$ python3 -q
>>> import numpy as np
>>> from numpy import linalg as LA
>>> np.set_printoptions(precision=2, suppress=True, linewidth=120, legacy="1.25")
>>> other = np.array([[-2, 0, -5, 5, -3, -1, 1, -3],
...     [0, 4, 5, -4, 2, -2, 3, 1],
...     [4, 4, -4, -3, 4, 1, -3, 3],
...     [2, 4, -4, -5, -3, 4, -1, -3],
...     [5, 4, 2, 1, 5, -3, -1, -1],
...     [2, 4, -5, 0, 2, 1, -2, -3],
...     [5, 1, -2, -4, 4, 3, -3, -1],
...     [-1, -3, -4, -2, 2, 3, -1, -1]])
>>> m1 = np.triu(other)
>>> print(m1)
[[-2  0 -5  5 -3 -1  1 -3]
 [ 0  4  5 -4  2 -2  3  1]
 [ 0  0 -4 -3  4  1 -3  3]
 [ 0  0  0 -5 -3  4 -1 -3]
 [ 0  0  0  0  5 -3 -1 -1]
 [ 0  0  0  0  0  1 -2 -3]
 [ 0  0  0  0  0  0 -3 -1]
 [ 0  0  0  0  0  0  0 -1]]
>>> U, sig, vt = LA.svd(m1)
>>> print(np.argmax(sig[:-1] / (sig[1:] + 1e-6)) + 1)
7
>>> other = U[:, :7] @ np.diag(sig[:7]) @ vt[:7]
>>> print(LA.matrix_rank(other))
7
>>> print(LA.matrix_rank(m1 - m1[0, 0] * np.eye(8)))
7
>>> print(np.prod(np.diag(m1)), round(LA.det(m1), 2))
-2400 -2400.0
>>> print([int(LA.matrix_rank(LA.matrix_power(m1, p))) for p in range(1, 9)])
[8, 8, 8, 8, 8, 8, 8, 8]
>>> M = np.array([[0.32, 1.0, 0.75, 0.26, 0.07, -0.07, -0.74, -0.23, 0.31],
...     [1.55, 2.37, 0.34, 0.18, -0.44, 1.93, -0.85, 0.91, -0.06],
...     [0.31, 1.06, 0.74, 0.56, -0.98, -0.85, 1.6, 0.17, 0.77],
...     [-0.49, 0.15, 1.72, 0.64, -0.31, 0.06, 1.4, 0.28, 0.5],
...     [-0.02, 0.84, -0.55, 0.37, 0.98, -0.44, -0.1, -0.57, 0.96],
...     [-1.2, -1.68, 0.7, 0.66, -0.17, -2.06, -0.16, -0.07, 2.51]])
>>> print(M)
[[ 0.32  1.    0.75  0.26  0.07 -0.07 -0.74 -0.23  0.31]
 [ 1.55  2.37  0.34  0.18 -0.44  1.93 -0.85  0.91 -0.06]
 [ 0.31  1.06  0.74  0.56 -0.98 -0.85  1.6   0.17  0.77]
 [-0.49  0.15  1.72  0.64 -0.31  0.06  1.4   0.28  0.5 ]
 [-0.02  0.84 -0.55  0.37  0.98 -0.44 -0.1  -0.57  0.96]
 [-1.2  -1.68  0.7   0.66 -0.17 -2.06 -0.16 -0.07  2.51]]
>>> T = np.stack([M, 3 * M, M[::-1]])
>>> print(LA.matrix_rank(T))
[6 6 6]
>>> print(LA.norm(T, axis=(1, 2)))
[ 6.96 20.87  6.96]
>>> print(np.einsum("bij,cij->bc", T, T))
[[ 48.39 145.17   8.62]
 [145.17 435.51  25.85]
 [  8.62  25.85  48.39]]
>>> print(T.shape)
(3, 6, 9)
